$ python3 -q
>>> import numpy as np
>>> import numpy.linalg as la
>>> np.set_printoptions(precision=2, suppress=True, linewidth=140)
>>> X = np.load("block17.npy")
>>> print(X)
[[ 1  3]
 [ 0 -1]]
>>> # column 1 dominates
>>> vec = np.array([2, -1])
>>> h1 = np.maximum(X @ vec, 0)
>>> print(np.flatnonzero(h1 > 1e-9))
[1]
>>> print(X.T @ h1)
[ 0 -1]
>>> print(np.maximum(X @ (3 * vec), 0))
[0 3]
>>> print(h1)
[0 1]
>>> print(np.einsum("ij,ji->", X, X))
2
>>> print(la.matrix_rank(X, rtol=0.1))
1
>>> u = np.array([-1, 2, 1, 2])
>>> E = np.array([np.roll(u, i) for i in range(4)])
>>> print(E)
[[-1  2  1  2]
 [ 2 -1  2  1]
 [ 1  2 -1  2]
 [ 2  1  2 -1]]
>>> def softmax(z):
...     e = np.exp(z - z.max(axis=-1, keepdims=True))
...     return e / e.sum(axis=-1, keepdims=True)
... 
>>> print(softmax(E).sum(axis=1))
[1. 1. 1. 1.]
>>> print(softmax(E[3] + -1))
[0.41 0.15 0.41 0.02]
>>> scores = E @ E.T / np.sqrt(4)
>>> print(softmax(scores)[3] @ E)
[ 1.98  0.78  1.98 -0.73]
>>> print(softmax(scores + np.triu(np.full(scores.shape, -np.inf), 1)))
[[1.   0.   0.   0.  ]
 [0.01 0.99 0.   0.  ]
 [0.12 0.01 0.88 0.  ]
 [0.01 0.12 0.01 0.87]]
>>> print(softmax(scores).round(6).argmax(axis=1))
[0 1 2 3]
>>> print(E @ (-1.0) ** np.arange(4))
[-4.  4. -4.  4.]
>>> q, evecs = la.qr(E[:, :3])[0], la.qr(E[:, 3:])[0]
>>> s = la.svd(q.T @ evecs, compute_uv=False)
>>> print(s)
[0.6]
>>> print((s > 0.9).sum())
0
>>> print(np.round(la.norm(q @ q.T - evecs @ evecs.T, 2), 2))
1.0
>>> print(round(float(np.abs(la.eigvals(E)).max()), 2))
4.0
>>> print(np.allclose(E, E.T))
True
>>> print((E - E.T) / 2)
[[0. 0. 0. 0.]
 [0. 0. 0. 0.]
 [0. 0. 0. 0.]
 [0. 0. 0. 0.]]
>>> print(la.matrix_power(E, 4))
[[136   0 120   0]
 [  0 136   0 120]
 [120   0 136   0]
 [  0 120   0 136]]
>>> print([round(float(la.det(E[:i, :i])), 2) + 0 for i in range(1, 5)])
[-1.0, -3.0, 16.0, -64.0]
>>> print(round(la.eigvalsh(E).min(), 2))
-4.0
>>> print(np.all(la.eigvalsh(E) > 0))
False
>>> Y = np.array([[9, 4], [4, -3]])
>>> C = np.array([[-3, -1], [3, -3]])
>>> W0 = np.kron(Y, C)
>>> print(W0)
[[-27  -9 -12  -4]
 [ 27 -27  12 -12]
 [-12  -4   9   3]
 [ 12 -12  -9   9]]
>>> print(W0.shape)
(4, 4)
>>> print(np.diff(W0, axis=0))
[[ 54 -18  24  -8]
 [-39  23  -3  15]
 [ 24  -8 -18   6]]
>>> print(np.unravel_index(np.abs(W0).argmax(), W0.shape))
(np.int64(0), np.int64(0))
>>> print(np.abs(W0).max())
27
>>> rng = np.random.default_rng(289)
>>> lab = rng.permutation(4)
>>> print(lab)
[0 2 1 3]
>>> Y = W0[lab][:, lab]
>>> print(np.sort(np.abs(la.eigvals(Y))))
[14.59 14.59 35.37 35.37]
>>> print(Y)
[[-27 -12  -9  -4]
 [-12   9  -4   3]
 [ 27  12 -27 -12]
 [ 12  -9 -12   9]]
>>> print(np.trace(Y))
-36
>>> u = np.array([-3, -1, -3])
>>> print(np.polyval(u, W0[2]))
[-423  -47 -255  -33]
>>> print(np.convolve(W0[2], u))
[ 36  24  13  -6 -30  -9]
>>> print(np.correlate(W0[2], W0[0], "full"))
[  48  160  120  240   -9 -270  -81]
>>> print(np.cross(W0[2, :3], W0[0, :3]))
[ 129 -387    0]
>>> print(round(float(la.det(W0)), 2))
266256.0
>>> print(np.allclose(W0 @ W0.T, W0.T @ W0))
False
>>> print((W0 + W0.T) / 2)
[[-27.   9. -12.   4.]
 [  9. -27.   4. -12.]
 [-12.   4.   9.  -3.]
 [  4. -12.  -3.   9.]]
>>> print(round(np.abs(la.eigvals(W0)).max(), 2))
35.37
>>> print(np.sort(np.abs(la.eigvals(W0))))
[14.59 14.59 35.37 35.37]
>>> data = np.tanh(np.array([[0.5, 1.1],
...     [-1.0, 0.0],
...     [-0.5, 0.2],
...     [1.0, 0.1],
...     [-0.2, -0.1],
...     [0.2, -0.1],
...     [-0.2, -1.1],
...     [1.1, -0.7],
...     [1.3, -0.6],
...     [-1.2, 0.8],
...     [-0.6, 0.7],
...     [1.3, 0.1],
...     [-0.2, 1.0],
...     [0.4, -0.5],
...     [-0.6, -1.5],
...     [1.2, -0.9],
...     [-0.9, 1.3],
...     [0.0, 0.8],
...     [0.9, 0.0],
...     [-2.3, -1.2],
...     [0.1, -0.7],
...     [1.1, 0.3],
...     [-0.2, -1.7],
...     [-0.4, 0.8],
...     [-0.2, -0.5],
...     [-0.2, -0.4]]) @ np.array([[-1.0, 1.3, 0.0], [0.4, -1.8, -1.2]]))
>>> print(data.round(2) + 0)
[[-0.06 -0.87 -0.87]
 [ 0.76 -0.86  0.  ]
 [ 0.52 -0.77 -0.24]
 [-0.74  0.81 -0.12]
 [ 0.16 -0.08  0.12]
 [-0.24  0.41  0.12]
 [-0.24  0.94  0.87]
 [-0.88  0.99  0.69]
 [-0.91  0.99  0.62]
 [ 0.91 -1.   -0.74]
 [ 0.71 -0.97 -0.69]
 [-0.85  0.91 -0.12]
 [ 0.54 -0.97 -0.83]
 [-0.54  0.89  0.54]
 [ 0.    0.96  0.95]
 [-0.92  1.    0.79]
 [ 0.89 -1.   -0.92]
 [ 0.31 -0.89 -0.74]
 [-0.72  0.82  0.  ]
 [ 0.95 -0.68  0.89]
 [-0.36  0.88  0.69]
 [-0.75  0.71 -0.35]
 [-0.45  0.99  0.97]
 [ 0.62 -0.96 -0.74]
 [ 0.    0.56  0.54]
 [ 0.04  0.43  0.45]]
>>> Y = W0 + rng.integers(-2, 3, (4, 1)) @ rng.integers(-2, 3, (1, 4))
>>> print(Y)
[[-25  -5 -16  -6]
 [ 25 -31  16 -10]
 [-11  -2   7   2]
 [ 13 -10 -11   8]]
>>> print(la.matrix_rank(Y - W0, tol=1e-8))
1
>>> A = np.load("x.npy")
>>> print(A)
[[0 0 0 1 0]
 [0 1 0 0 0]
 [0 0 1 0 0]
 [0 0 0 0 1]
 [1 0 0 0 0]]
>>> vec = np.array([-1, 9, 5, 5, -4])
>>> print(la.inv(A))
[[0. 0. 0. 0. 1.]
 [0. 1. 0. 0. 0.]
 [0. 0. 1. 0. 0.]
 [1. 0. 0. 0. 0.]
 [0. 0. 0. 1. 0.]]
>>> print(round(la.det(A), 2))
1.0
>>> print((A != 0).astype(int))
[[0 0 0 1 0]
 [0 1 0 0 0]
 [0 0 1 0 0]
 [0 0 0 0 1]
 [1 0 0 0 0]]
>>> print(A @ np.ones(5))
[1. 1. 1. 1. 1.]
>>> print(la.matrix_power(A, 100))
[[0 0 0 1 0]
 [0 1 0 0 0]
 [0 0 1 0 0]
 [0 0 0 0 1]
 [1 0 0 0 0]]
>>> pr = np.eye(5)[3]
>>> for _ in range(7):
...     pr = pr @ A
...     print(pr.round(2))
... 
[0. 0. 0. 0. 1.]
[1. 0. 0. 0. 0.]
[0. 0. 0. 1. 0.]
[0. 0. 0. 0. 1.]
[1. 0. 0. 0. 0.]
[0. 0. 0. 1. 0.]
[0. 0. 0. 0. 1.]
>>> Y = A + rng.integers(-2, 3, (5, 1)) @ rng.integers(-2, 3, (1, 5))
>>> print(Y)
[[ 0  0  0  1  0]
 [ 0 -3  4  4  4]
 [ 0  4 -3 -4 -4]
 [ 0 -2  2  2  3]
 [ 1  4 -4 -4 -4]]
>>> print(np.round(la.svd(Y - A, compute_uv=False), 2) + 0)
[14.42  0.    0.    0.    0.  ]
>>> print(la.matrix_rank(Y - A, tol=1e-8))
1
>>> print(Y - A)
[[ 0  0  0  0  0]
 [ 0 -4  4  4  4]
 [ 0  4 -4 -4 -4]
 [ 0 -2  2  2  2]
 [ 0  4 -4 -4 -4]]
>>> print(softmax(A[3]))
[0.15 0.15 0.15 0.15 0.4 ]
>>> scores = A @ A.T / np.sqrt(5)
>>> print(softmax(scores + np.triu(np.full(scores.shape, -np.inf), 1)))
[[1.   0.   0.   0.   0.  ]
 [0.39 0.61 0.   0.   0.  ]
 [0.28 0.28 0.44 0.   0.  ]
 [0.22 0.22 0.22 0.34 0.  ]
 [0.18 0.18 0.18 0.18 0.28]]
>>> print(softmax(scores).round(6).argmax(axis=1))
[0 1 2 3 4]
>>> print(softmax(scores))
[[0.28 0.18 0.18 0.18 0.18]
 [0.18 0.28 0.18 0.18 0.18]
 [0.18 0.18 0.28 0.18 0.18]
 [0.18 0.18 0.18 0.28 0.18]
 [0.18 0.18 0.18 0.18 0.28]]
>>> m1 = np.array([[1.2, 0.2, 1.1],
...     [-0.5, -2.1, 0.6],
...     [-0.5, -1.1, 0.4],
...     [0.3, -0.3, 0.8],
...     [-0.9, -0.3, 0.0],
...     [-0.8, 0.2, 1.0],
...     [1.6, 0.7, -1.4],
...     [0.9, -1.2, -0.7],
...     [-1.2, 0.6, -2.3],
...     [-1.1, -2.4, -0.8],
...     [-1.4, 0.9, -1.0],
...     [0.5, 1.4, 0.5],
...     [-0.4, -0.5, -0.9],
...     [-0.3, -0.4, 1.5],
...     [-0.2, 1.9, 0.2],
...     [-0.4, -0.8, 0.7],
...     [0.4, 0.2, 0.2],
...     [0.6, 0.2, -1.0],
...     [-0.7, -0.4, 0.4],
...     [1.1, -0.4, -0.8]])
>>> m1[13] *= 20
>>> print(m1)
[[ 1.2  0.2  1.1]
 [-0.5 -2.1  0.6]
 [-0.5 -1.1  0.4]
 [ 0.3 -0.3  0.8]
 [-0.9 -0.3  0. ]
 [-0.8  0.2  1. ]
 [ 1.6  0.7 -1.4]
 [ 0.9 -1.2 -0.7]
 [-1.2  0.6 -2.3]
 [-1.1 -2.4 -0.8]
 [-1.4  0.9 -1. ]
 [ 0.5  1.4  0.5]
 [-0.4 -0.5 -0.9]
 [-6.  -8.  30. ]
 [-0.2  1.9  0.2]
 [-0.4 -0.8  0.7]
 [ 0.4  0.2  0.2]
 [ 0.6  0.2 -1. ]
 [-0.7 -0.4  0.4]
 [ 1.1 -0.4 -0.8]]
>>> hat = m1 @ la.solve(m1.T @ m1, m1.T)
>>> print(np.round(la.eigvalsh(hat), 2) + 0)
[0. 0. 0. 0. 0. 0. 0. 0. 0. 0. 0. 0. 0. 0. 0. 0. 0. 1. 1. 1.]
>>> print(np.round(np.trace(hat), 2))
3.0
>>> print(la.matrix_rank(np.eye(20) - hat))
17
>>> print(np.allclose(hat @ hat, hat))
True
>>> print(np.round(hat @ m1[:, 2], 2) + 0)
[ 1.1  0.6  0.4  0.8  0.   1.  -1.4 -0.7 -2.3 -0.8 -1.   0.5 -0.9 30.   0.2  0.7  0.2 -1.   0.4 -0.8]
